>>> import numpy as np
>>> np.set_printoptions(precision=2, suppress=True, linewidth=100)
>>> tidy = lambda a: np.round(a, 2) + 0
>>> feats = np.load("m.npy")
>>> feats
array([[ 13,   2,  -6,   0,   0,   6],
       [  2,  12,  -2, -16,  -6,   4],
       [ -6,  -2,   5,   1,  -3,  -4],
       [  0, -16,   1,  22,   9,  -4],
       [  0,  -6,  -3,   9,   9,   0],
       [  6,   4,  -4,  -4,   0,   4]])
>>> np.linalg.matrix_power(feats, 2)
array([[ 245,   86, -136,  -62,    6,  134],
       [  86,  460,  -60, -616, -264,  148],
       [-136,  -60,   91,   48,  -21,  -84],
       [ -62, -616,   48,  838,  372, -172],
       [   6, -264,  -21,  372,  207,  -48],
       [ 134,  148,  -84, -172,  -48,  100]])
>>> tidy(np.sort(np.abs(np.linalg.eigvals(feats))))
array([ 0.  ,  0.  ,  0.  ,  6.44, 19.66, 38.9 ])
>>> assert feats == feats.T
Traceback (most recent call last):
  File "<python-input-7>", line 1, in <module>
    assert feats == feats.T
           ^^^^^^^^^^^^^^^^
ValueError: The truth value of an array with more than one element is ambiguous. Use a.any() or a.all()
>>> tidy(np.linalg.det(feats))
np.float64(0.0)
>>> (feats + feats.T) / 2
array([[ 13.,   2.,  -6.,   0.,   0.,   6.],
       [  2.,  12.,  -2., -16.,  -6.,   4.],
       [ -6.,  -2.,   5.,   1.,  -3.,  -4.],
       [  0., -16.,   1.,  22.,   9.,  -4.],
       [  0.,  -6.,  -3.,   9.,   9.,   0.],
       [  6.,   4.,  -4.,  -4.,   0.,   4.]])
>>> w, evecs = np.linalg.eigh(feats)
>>> x0 = np.array([7, 5, 4, 0, 9, 1])
>>> tidy(evecs * np.abs(w) @ evecs.T)
array([[ 13.,   2.,  -6.,   0.,   0.,   6.],
       [  2.,  12.,  -2., -16.,  -6.,   4.],
       [ -6.,  -2.,   5.,   1.,  -3.,  -4.],
       [  0., -16.,   1.,  22.,   9.,  -4.],
       [  0.,  -6.,  -3.,   9.,   9.,   0.],
       [  6.,   4.,  -4.,  -4.,   0.,   4.]])
>>> (np.sign(evecs[:, -1].round(6)) == np.sign(evecs[0, -1].round(6))).astype(int)
array([1, 1, 0, 0, 0, 1])
>>> np.abs(feats).sum(axis=1).max(), tidy(np.abs(w).max())
(np.int64(52), np.float64(38.9))
>>> x0 @ feats @ x0
np.int64(810)
>>> Uu, sig, vt = np.linalg.svd(feats)
>>> tidy(sig)
array([38.9 , 19.66,  6.44,  0.  ,  0.  ,  0.  ])
>>> np.argmax(sig[:-1] / (sig[1:] + 1e-6)) + 1
np.int64(3)
>>> Y = Uu[:, :3] @ np.diag(sig[:3]) @ vt[:3]
>>> tidy(np.linalg.norm(feats - Y) / np.linalg.norm(feats))
np.float64(0.0)
>>> tidy(np.abs(feats - Y).max())
np.float64(0.0)
>>> tidy(np.linalg.norm(feats - Y, 2)), tidy(sig[3])
(np.float64(0.0), np.float64(0.0))
>>> np.linalg.matrix_rank(feats, rtol=0.05)
np.int64(3)
>>> tidy(np.linalg.norm(feats, "nuc"))
np.float64(65.0)
>>> tidy(np.linalg.norm(feats) ** 2 / np.linalg.norm(feats, 2) ** 2)
np.float64(1.28)
>>> tidy(np.linalg.norm(feats, axis=0))
array([15.65, 21.45,  9.54, 28.95, 14.39, 10.  ])
>>> np.linalg.norm(feats, axis=1).argmax()
np.int64(3)
>>> tidy(np.linalg.norm(feats[2] - feats[0]))
np.float64(24.66)
>>> tidy(np.linalg.norm(feats[2], 1)), tidy(np.linalg.norm(feats[2], np.inf))
(np.float64(21.0), np.float64(6.0))
>>> Uu, sig, vt = np.linalg.svd(feats)
>>> evecs = vt[:(sig > 1e-8).sum()]
>>> rng = np.random.default_rng(92)
>>> x0 = feats[2] + -3 * feats[0] + rng.integers(2) * np.eye(6)[2]
>>> x0
array([-45.,  -8.,  23.,   1.,  -3., -22.])
>>> tidy(np.linalg.norm(x0 - evecs.T @ evecs @ x0))
np.float64(0.0)
>>> np.allclose(evecs.T @ evecs @ x0, x0)
True
>>> F = np.load("data.npy")
>>> tidy(F)
array([[ 0.87, -0.13, -0.04, -0.29, -0.04, -0.29, -0.21],
       [-0.13,  0.87, -0.04, -0.29, -0.04, -0.29, -0.21],
       [-0.04, -0.04,  0.99, -0.1 , -0.01, -0.1 , -0.07],
       [-0.29, -0.29, -0.1 ,  0.31, -0.1 , -0.69, -0.49],
       [-0.04, -0.04, -0.01, -0.1 ,  0.99, -0.1 , -0.07],
       [-0.29, -0.29, -0.1 , -0.69, -0.1 ,  0.31, -0.49],
       [-0.21, -0.21, -0.07, -0.49, -0.07, -0.49,  0.65]])
>>> f = np.array([3, 2, 2, -2, 2, -1, 0])
>>> Y = F + np.outer(f, np.eye(7)[5])
>>> tidy(np.linalg.det(Y) / np.linalg.det(F)), tidy(1 + np.linalg.solve(F, f)[5])
(np.float64(0.2), np.float64(0.2))
>>> np.linalg.matrix_rank(np.linalg.inv(Y) - np.linalg.inv(F), tol=1e-8)
np.int64(1)
>>> np.abs(np.diag(np.linalg.qr(feats)[1])) > 1e-9
array([ True,  True,  True, False, False, False])
>>> tidy(feats @ np.linalg.pinv(feats) @ feats)
array([[ 13.,   2.,  -6.,   0.,   0.,   6.],
       [  2.,  12.,  -2., -16.,  -6.,   4.],
       [ -6.,  -2.,   5.,   1.,  -3.,  -4.],
       [  0., -16.,   1.,  22.,   9.,  -4.],
       [  0.,  -6.,  -3.,   9.,   9.,   0.],
       [  6.,   4.,  -4.,  -4.,   0.,   4.]])
>>> np.unique(feats.round(6), axis=0).shape
(6, 6)
>>> z = rng.permutation(7)
>>> z
array([4, 6, 2, 1, 0, 3, 5])
>>> Y = F[z][:, z]
>>> np.allclose(Y, F)
False
>>> tidy(np.sort(np.abs(np.linalg.eigvals(Y))))
array([1., 1., 1., 1., 1., 1., 1.])
>>> tidy(Y)
array([[ 0.99, -0.07, -0.01, -0.04, -0.04, -0.1 , -0.1 ],
       [-0.07,  0.65, -0.07, -0.21, -0.21, -0.49, -0.49],
       [-0.01, -0.07,  0.99, -0.04, -0.04, -0.1 , -0.1 ],
       [-0.04, -0.21, -0.04,  0.87, -0.13, -0.29, -0.29],
       [-0.04, -0.21, -0.04, -0.13,  0.87, -0.29, -0.29],
       [-0.1 , -0.49, -0.1 , -0.29, -0.29,  0.31, -0.69],
       [-0.1 , -0.49, -0.1 , -0.29, -0.29, -0.69,  0.31]])
>>> def softmax(z):
...     e = np.exp(z - z.max(axis=-1, keepdims=True))
...     return e / e.sum(axis=-1, keepdims=True)
... 
>>> tidy(softmax(F).sum(axis=1))
array([1., 1., 1., 1., 1., 1., 1.])
>>> tidy(softmax(F[4] + -3))
array([0.12, 0.12, 0.12, 0.11, 0.32, 0.11, 0.11])
>>> scores = F @ F.T / np.sqrt(7)
>>> tidy(softmax(scores))
array([[0.2 , 0.13, 0.13, 0.13, 0.13, 0.13, 0.13],
       [0.13, 0.2 , 0.13, 0.13, 0.13, 0.13, 0.13],
       [0.13, 0.13, 0.2 , 0.13, 0.13, 0.13, 0.13],
       [0.13, 0.13, 0.13, 0.2 , 0.13, 0.13, 0.13],
       [0.13, 0.13, 0.13, 0.13, 0.2 , 0.13, 0.13],
       [0.13, 0.13, 0.13, 0.13, 0.13, 0.2 , 0.13],
       [0.13, 0.13, 0.13, 0.13, 0.13, 0.13, 0.2 ]])
>>> tidy(softmax(scores + np.triu(np.full(scores.shape, -np.inf), 1)))
array([[1.  , 0.  , 0.  , 0.  , 0.  , 0.  , 0.  ],
       [0.41, 0.59, 0.  , 0.  , 0.  , 0.  , 0.  ],
       [0.29, 0.29, 0.42, 0.  , 0.  , 0.  , 0.  ],
       [0.22, 0.22, 0.22, 0.33, 0.  , 0.  , 0.  ],
       [0.18, 0.18, 0.18, 0.18, 0.27, 0.  , 0.  ],
       [0.15, 0.15, 0.15, 0.15, 0.15, 0.23, 0.  ],
       [0.13, 0.13, 0.13, 0.13, 0.13, 0.13, 0.2 ]])
>>> softmax(scores).round(6).argmax(axis=1)
array([0, 1, 2, 3, 4, 5, 6])
>>> m1 = np.load("x.npy")
>>> m1
array([[0., 0., 0., 0., 0., 3., 3.],
       [0., 0., 0., 0., 0., 1., 2.],
       [0., 0., 0., 0., 0., 3., 3.],
       [0., 0., 0., 0., 0., 3., 2.],
       [0., 0., 0., 0., 0., 0., 0.],
       [3., 1., 3., 3., 0., 0., 0.],
       [3., 2., 3., 2., 0., 0., 0.]])
>>> np.trace(m1)
np.float64(0.0)
>>> np.linalg.determinant(m1)
Traceback (most recent call last):
  File "<python-input-62>", line 1, in <module>
    np.linalg.determinant(m1)
    ^^^^^^^^^^^^^^^^^^^^^
AttributeError: module 'numpy.linalg' has no attribute 'determinant'
>>> np.allclose(m1 @ m1.T, m1.T @ m1)
True
>>> assert m1 == m1.T
Traceback (most recent call last):
  File "<python-input-64>", line 1, in <module>
    assert m1 == m1.T
           ^^^^^^^^^^
ValueError: The truth value of an array with more than one element is ambiguous. Use a.any() or a.all()
>>> ang = np.radians(45)
>>> r_ = np.eye(7)
>>> r_[4, 4] = r_[2, 2] = np.cos(ang)
>>> r_[4, 2], r_[2, 4] = -np.sin(ang), np.sin(ang)
>>> tidy(r_)
array([[ 1.  ,  0.  ,  0.  ,  0.  ,  0.  ,  0.  ,  0.  ],
       [ 0.  ,  1.  ,  0.  ,  0.  ,  0.  ,  0.  ,  0.  ],
       [ 0.  ,  0.  ,  0.71,  0.  ,  0.71,  0.  ,  0.  ],
       [ 0.  ,  0.  ,  0.  ,  1.  ,  0.  ,  0.  ,  0.  ],
       [ 0.  ,  0.  , -0.71,  0.  ,  0.71,  0.  ,  0.  ],
       [ 0.  ,  0.  ,  0.  ,  0.  ,  0.  ,  1.  ,  0.  ],
       [ 0.  ,  0.  ,  0.  ,  0.  ,  0.  ,  0.  ,  1.  ]])
>>> Y = m1 @ r_.T
>>> np.allclose(np.linalg.norm(m1, axis=1), np.linalg.norm(Y, axis=1))
True
>>> tidy(np.linalg.det(r_)), tidy(np.trace(r_))
(np.float64(1.0), np.float64(6.41))
>>> np.argsort(-np.linalg.norm(feats, axis=0).round(6), kind="stable")[:3]
array([3, 1, 0])
>>> np.linalg.cond(feats) > 100
np.True_
>>> w, evecs = np.linalg.eigh(feats)
>>> tidy(evecs.T @ evecs)
array([[1., 0., 0., 0., 0., 0.],
       [0., 1., 0., 0., 0., 0.],
       [0., 0., 1., 0., 0., 0.],
       [0., 0., 0., 1., 0., 0.],
       [0., 0., 0., 0., 1., 0.],
       [0., 0., 0., 0., 0., 1.]])
>>> tidy(np.linalg.svd(feats, compute_uv=False))
array([38.9 , 19.66,  6.44,  0.  ,  0.  ,  0.  ])
>>> tidy(w)
array([ 0.  ,  0.  ,  0.  ,  6.44, 19.66, 38.9 ])
>>> tidy(evecs.T @ feats @ evecs)
array([[ 0.  ,  0.  ,  0.  ,  0.  ,  0.  ,  0.  ],
       [ 0.  ,  0.  ,  0.  ,  0.  ,  0.  ,  0.  ],
       [ 0.  ,  0.  ,  0.  ,  0.  ,  0.  ,  0.  ],
       [ 0.  ,  0.  ,  0.  ,  6.44,  0.  ,  0.  ],
       [ 0.  ,  0.  ,  0.  ,  0.  , 19.66,  0.  ],
       [ 0.  ,  0.  ,  0.  ,  0.  ,  0.  , 38.9 ]])
>>> np.abs(evecs[:, -1]).round(6).argmax()
np.int64(3)
>>> tidy(np.abs(evecs[:, -1]))
array([0.1 , 0.55, 0.06, 0.74, 0.33, 0.17])
>>> (w > 1e-8).sum(), (w < -1e-8).sum()
(np.int64(3), np.int64(0))
>>> tidy(np.linalg.eigvalsh(feats + 2 * np.eye(6)))
array([ 2.  ,  2.  ,  2.  ,  8.44, 21.66, 40.9 ])
>>> E = np.array([[0, 1, 2, 2, 1],
...     [0, 1, 2, 2, 1],
...     [2, 2, 2, 1, 0],
...     [1, 2, 1, 0, 2],
...     [0, 1, 1, 1, 1]])
>>> np.allclose(E, E.T)
False
>>> tidy(np.linalg.det(E))
np.float64(0.0)
>>> E @ E
array([[ 6, 10,  9,  5,  6],
       [ 6, 10,  9,  5,  6],
       [ 5, 10, 13, 10,  6],
       [ 2,  7, 10,  9,  5],
       [ 3,  6,  6,  4,  4]])
>>> tidy(np.sort(np.abs(np.linalg.eigvals(E))))
array([0.  , 0.29, 0.72, 2.4 , 5.97])
>>> (E - E.T) / 2
array([[ 0. ,  0.5,  0. ,  0.5,  0.5],
       [-0.5,  0. ,  0. ,  0. ,  0. ],
       [ 0. ,  0. ,  0. ,  0. , -0.5],
       [-0.5,  0. ,  0. ,  0. ,  0.5],
       [-0.5,  0. ,  0.5, -0.5,  0. ]])
>>> np.allclose(E[:-1].T @ np.linalg.lstsq(E[:-1].T, E[-1])[0], E[-1])
False
>>> tidy(np.trace(np.linalg.pinv(E) @ E))
np.float64(4.0)
>>> np.abs(np.diag(np.linalg.qr(E)[1])) > 1e-9
array([ True,  True,  True,  True, False])
>>> tidy(E @ np.linalg.pinv(E) @ E)
array([[0., 1., 2., 2., 1.],
       [0., 1., 2., 2., 1.],
       [2., 2., 2., 1., 0.],
       [1., 2., 1., 0., 2.],
       [0., 1., 1., 1., 1.]])
>>> Y = E / np.sqrt((E ** 2).mean(axis=1, keepdims=True))
>>> tidy(E - E.mean(axis=1, keepdims=True))
array([[-1.2, -0.2,  0.8,  0.8, -0.2],
       [-1.2, -0.2,  0.8,  0.8, -0.2],
       [ 0.6,  0.6,  0.6, -0.4, -1.4],
       [-0.2,  0.8, -0.2, -1.2,  0.8],
       [-0.8,  0.2,  0.2,  0.2,  0.2]])
>>> tidy(np.linalg.norm(Y, axis=1))
array([2.24, 2.24, 2.24, 2.24, 2.24])
>>> tidy(Y[1])
array([0.  , 0.71, 1.41, 1.41, 0.71])
>>> Y = np.array([[2, -2], [-1, -1], [1, -2], [1, 2], [1, 0]])
>>> np.einsum("ik,kj->ji", E, Y)
array([[ 4,  4,  5,  3,  2],
       [-1, -1, -8, -6, -1]])
>>> np.einsum("ij->j", E)
array([3, 7, 8, 6, 5])
>>> E @ Y
array([[ 4, -1],
       [ 4, -1],
       [ 5, -8],
       [ 3, -6],
       [ 2, -1]])
>>> mat = np.load("mat.npy")
>>> mat
array([[-1., -2.,  0.,  0.,  0.,  0.,  0.,  0.],
       [-2.,  2., -2.,  0.,  0.,  0.,  0.,  0.],
       [ 0., -2.,  0., -2.,  0.,  0.,  0.,  0.],
       [ 0.,  0., -2.,  0., -2.,  0.,  0.,  0.],
       [ 0.,  0.,  0., -2.,  0., -2.,  0.,  0.],
       [ 0.,  0.,  0.,  0., -2.,  0., -2.,  0.],
       [ 0.,  0.,  0.,  0.,  0., -2., -3., -2.],
       [ 0.,  0.,  0.,  0.,  0.,  0., -2., -1.]])
>>> W1 = np.array([[6, 8], [-6, -7], [6, -6], [-4, -6], [6, 8], [-2, -3], [2, 3]])
>>> beta = np.array([0, 1])
>>> H = np.maximum(F @ W1 + beta, 0)
>>> np.linalg.matrix_rank(H)
np.int64(2)
>>> (H > 0).astype(int)
array([[1, 1],
       [0, 0],
       [1, 0],
       [0, 0],
       [1, 1],
       [0, 1],
       [1, 1]])
>>> basis = np.array([[2, 1], [3, -3]])
>>> tidy(H @ basis)
array([[ 46.09, -25.57],
       [  0.  ,   0.  ],
       [ 12.56,   6.28],
       [  0.  ,   0.  ],
       [ 41.36, -22.52],
       [  6.63,  -6.63],
       [ 27.82, -17.62]])
>>> basis = np.array([[0.6, 1.7, -0.8, -2.6, -1.7, 0.6, -0.9]])
>>> W0 = np.array([[1],
...     [1],
...     [2],
...     [1],
...     [0],
...     [1],
...     [0],
...     [2],
...     [1],
...     [2],
...     [0],
...     [0],
...     [1],
...     [0],
...     [1],
...     [0],
...     [1],
...     [2],
...     [0],
...     [2],
...     [1],
...     [0],
...     [2],
...     [0],
...     [0],
...     [1],
...     [1],
...     [0],
...     [2]]) @ basis + 0.1 * rng.normal(size=(29, 7))
>>> tidy(W0)
array([[ 0.53,  1.7 , -0.83, -2.62, -1.74,  0.74, -0.84],
       [ 0.58,  1.56, -0.88, -2.64, -1.74,  0.59, -0.86],
       [ 1.12,  3.54, -1.65, -5.14, -3.41,  1.05, -1.83],
       [ 0.61,  1.91, -0.6 , -2.57, -1.68,  0.6 , -0.84],
       [-0.05, -0.1 ,  0.33, -0.11, -0.28,  0.06,  0.08],
       [ 0.52,  1.64, -0.84, -2.54, -1.66,  0.58, -0.94],
       [-0.05,  0.07,  0.04,  0.05,  0.07,  0.03,  0.01],
       [ 1.27,  3.28, -1.59, -5.27, -3.34,  1.24, -1.73],
       [ 0.46,  1.79, -0.76, -2.42, -1.79,  0.64, -1.06],
       [ 1.16,  3.37, -1.5 , -5.21, -3.19,  1.16, -1.82],
       [-0.09,  0.07, -0.07,  0.01, -0.09, -0.14, -0.11],
       [-0.05,  0.1 , -0.12,  0.23,  0.15,  0.17, -0.01],
       [ 0.57,  1.73, -0.93, -2.74, -1.61,  0.62, -0.99],
       [-0.14, -0.01, -0.08, -0.04, -0.01,  0.01,  0.08],
       [ 0.6 ,  1.75, -0.85, -2.61, -1.74,  0.59, -0.85],
       [-0.1 , -0.03, -0.27,  0.03, -0.15, -0.02,  0.11],
       [ 0.67,  1.64, -0.68, -2.68, -1.7 ,  0.57, -0.88],
       [ 1.22,  3.54, -1.66, -5.24, -3.54,  1.28, -1.82],
       [-0.13,  0.04,  0.09,  0.03,  0.01,  0.02, -0.04],
       [ 0.94,  3.41, -1.67, -5.24, -3.38,  1.14, -1.69],
       [ 0.41,  1.91, -0.88, -2.48, -1.74,  0.31, -0.8 ],
       [ 0.16, -0.04,  0.13, -0.13,  0.11, -0.11,  0.02],
       [ 1.13,  3.39, -1.66, -5.19, -3.28,  1.04, -1.8 ],
       [-0.02, -0.2 , -0.03, -0.03,  0.06, -0.08,  0.  ],
       [-0.06, -0.02, -0.12, -0.03, -0.01,  0.1 ,  0.08],
       [ 0.58,  1.72, -0.56, -2.69, -1.84,  0.88, -0.91],
       [ 0.54,  1.69, -0.74, -2.78, -1.55,  0.53, -0.83],
       [-0.06,  0.15, -0.01,  0.08,  0.01,  0.12, -0.01],
       [ 1.11,  3.46, -1.65, -5.26, -3.36,  1.24, -1.71]])
>>> cen = W0 - W0.mean(axis=0)
>>> Uu, sig, vt = np.linalg.svd(cen, full_matrices=False)
>>> (np.sign(Uu[:, 0]) == np.sign(Uu[0, 0])).astype(int)
array([1, 1, 1, 1, 0, 1, 0, 1, 1, 1, 0, 0, 1, 0, 1, 0, 1, 1, 0, 1, 1, 0, 1, 0, 0, 1, 1, 0, 1])
>>> tidy(sig ** 2 / (sig ** 2).sum())
array([0.99, 0.  , 0.  , 0.  , 0.  , 0.  , 0.  ])
>>> tidy((sig ** 2).sum() ** 2 / (sig ** 4).sum())
np.float64(1.01)
>>> np.searchsorted(np.cumsum(sig ** 2) / (sig ** 2).sum(), 0.9) + 1
np.int64(1)
>>> tidy(sig)
array([16.03,  0.75,  0.61,  0.53,  0.51,  0.36,  0.3 ])
>>> np.abs(Uu[:, 0]).argmax()
np.int64(17)
